>>> import numpy as np
>>> np.set_printoptions(precision=2, suppress=True, linewidth=100)
>>> K = np.loadtxt("test6.csv", delimiter=",")
>>> K
array([[ 42.,  -6.,   8.],
       [  7., -43.,   9.],
       [ -1.,   5., -53.]])
>>> Y = np.linalg.inv(K)
>>> np.round(np.linalg.slogdet(K)[0], 2)
np.float64(1.0)
>>> (np.abs(Y) > 1e-9).astype(int)
array([[1, 1, 1],
       [1, 1, 1],
       [1, 1, 1]])
>>> Y.round(2) + 0
array([[ 0.02,  0.  ,  0.  ],
       [ 0.  , -0.02,  0.  ],
       [ 0.  ,  0.  , -0.02]])
>>> np.round(K @ Y, 2) + 0
array([[1., 0., 0.],
       [0., 1., 0.],
       [0., 0., 1.]])
>>> np.linalg.det(K) * Y
array([[ 2234.,  -278.,   290.],
       [  362., -2218.,  -322.],
       [   -8.,  -204., -1764.]])
>>> O, V = np.linalg.qr(K[:, :2])[0], np.linalg.qr(K[:, 2:])[0]
>>> s = np.linalg.svd(O.T @ V, compute_uv=False)
>>> (s > 0.9).sum()
np.int64(0)
>>> s
array([0.32])
>>> X = np.load("arr.npy")
>>> X
array([[ 2.02,  1.  , -1.  , -1.  ],
       [-2.  , -1.98,  2.  ,  2.  ],
       [ 2.  ,  0.  ,  1.02, -1.  ],
       [ 2.  ,  1.  , -1.  , -0.98]])
>>> vec = np.array([3, 2, 0, 2])
>>> rhs = X @ vec
>>> b, lr = np.zeros(4), 1 / np.linalg.norm(X, 2) ** 2
>>> for i in range(8):
...     b -= lr * X.T @ (X @ b - rhs)
...     if i % 2 == 0: print(i, round(np.linalg.norm(X @ b - rhs), 2))
... 
0 2.15
2 1.84
4 1.65
6 1.52
>>> round(float(np.linalg.cond(X)), 2)
970.28
>>> rng = np.random.default_rng(89)
>>> lab = rng.permutation(4)
>>> lab
array([3, 0, 1, 2])
>>> Y = X[lab][:, lab]
>>> np.sort(np.abs(np.linalg.eigvals(Y)))
array([0.02, 1.08, 1.08, 1.75])
>>> Y
array([[-0.98,  2.  ,  1.  , -1.  ],
       [-1.  ,  2.02,  1.  , -1.  ],
       [ 2.  , -2.  , -1.98,  2.  ],
       [-1.  ,  2.  ,  0.  ,  1.02]])
>>> np.round(np.linalg.det(Y), 2), np.round(np.linalg.det(X[lab]), 2)
(np.float64(-0.04), np.float64(0.04))
>>> np.allclose(Y, X)
False
>>> Y = X / np.sqrt((X ** 2).mean(axis=1, keepdims=True))
>>> np.linalg.matrix_rank(X - X.mean(axis=1, keepdims=True))
np.int64(3)
>>> vec = np.array([2, 1, -3, -1])
>>> rhs = X @ vec
>>> rhs
array([  9.04, -13.98,   1.94,   8.98])
>>> np.round(np.linalg.solve(X, rhs + X[:, 3]), 2) + 0
array([ 2.,  1., -3.,  0.])
>>> u = np.array([0, -2]) + 0.5
>>> feats = np.eye(2) - 2 * np.outer(u, u) / (u @ u)
>>> feats
array([[ 0.8,  0.6],
       [ 0.6, -0.8]])
>>> P = np.triu(np.array([[1, 0], [0, 2]]), 1) + np.eye(2)
>>> Y = P @ feats @ np.linalg.inv(P)
>>> Y
array([[ 0.8,  0.6],
       [ 0.6, -0.8]])
